$ python -q
>>> import numpy as np
>>> from numpy import linalg as LA
>>> np.set_printoptions(precision=1, suppress=True, linewidth=160)
>>> m1 = np.loadtxt("run1.csv", delimiter=",")
>>> print(m1)
[[ 1. -2.  4.]
 [ 1. -1.  1.]
 [ 1.  0.  0.]
 [ 1.  1.  1.]
 [ 1.  2.  4.]
 [ 1.  3.  9.]
 [ 1.  4. 16.]
 [ 1.  5. 25.]
 [ 1.  6. 36.]
 [ 1.  7. 49.]]
>>> O, Rm = LA.qr(m1)
>>> print(np.round(O.T @ O, 1) + 0)
[[1. 0. 0.]
 [0. 1. 0.]
 [0. 0. 1.]]
>>> print(np.abs(np.diag(Rm)))
[ 3.2  9.1 23. ]
>>> print(O.shape, Rm.shape)
(10, 3) (3, 3)
>>> print(np.allclose(Rm.T @ Rm, m1.T @ m1))
True
>>> print(O)
[[-0.3 -0.5  0.5]
 [-0.3 -0.4  0.2]
 [-0.3 -0.3 -0.1]
 [-0.3 -0.2 -0.3]
 [-0.3 -0.1 -0.3]
 [-0.3  0.1 -0.3]
 [-0.3  0.2 -0.3]
 [-0.3  0.3 -0.1]
 [-0.3  0.4  0.2]
 [-0.3  0.5  0.5]]
>>> B = m1 / np.sqrt((m1 ** 2).mean(axis=1, keepdims=True))
>>> print(LA.matrix_rank(m1 - m1.mean(axis=1, keepdims=True)))
2
>>> print(LA.matrix_rank(B) == LA.matrix_rank(m1))
True
>>> A = np.load("case18.npy")
>>> print(A)
[[ 0.4 -0.9  0.4]
 [ 0.1 -1.2 -0.2]
 [ 0.1  0.   0.1]
 [-1.2  3.4 -1.6]
 [-2.5  1.8 -3. ]
 [-2.7  3.2 -3.4]
 [-2.2  1.6 -2.6]
 [ 2.4 -0.3  3. ]
 [-2.8  2.1 -3.7]
 [ 1.4 -0.3  1.3]
 [ 2.5 -1.7  3.2]
 [-2.2  0.6 -2.8]
 [ 2.2 -3.4  3.4]
 [-2.   0.7 -3.1]
 [-1.   2.5 -2.3]
 [-2.7  3.  -3.2]
 [-0.1  2.7 -0.5]
 [ 1.9 -0.1  3.2]
 [ 1.3 -0.4  1.6]
 [-2.2  0.9 -2.9]
 [-0.9 -1.2 -1.4]
 [ 0.8  1.3  2.1]
 [-1.7  0.9 -1.4]
 [-2.1  0.5 -3.7]]
>>> hat = A @ LA.solve(A.T @ A, A.T)
>>> print(np.round(np.diag(hat), 1) + 0)
[0.  0.1 0.  0.2 0.1 0.1 0.1 0.1 0.1 0.1 0.1 0.1 0.2 0.1 0.3 0.1 0.2 0.2 0.  0.1 0.1 0.3 0.2 0.2]
>>> print(np.round(hat @ A[:, 1], 1) + 0)
[-0.9 -1.2  0.   3.4  1.8  3.2  1.6 -0.3  2.1 -0.3 -1.7  0.6 -3.4  0.7  2.5  3.   2.7 -0.1 -0.4  0.9 -1.2  1.3  0.9  0.5]
>>> print(round(np.trace(hat), 1))
3.0
>>> print(np.round(LA.eigvalsh(hat), 1) + 0)
[0. 0. 0. 0. 0. 0. 0. 0. 0. 0. 0. 0. 0. 0. 0. 0. 0. 0. 0. 0. 0. 1. 1. 1.]
>>> print(np.allclose(hat @ hat, hat))
True
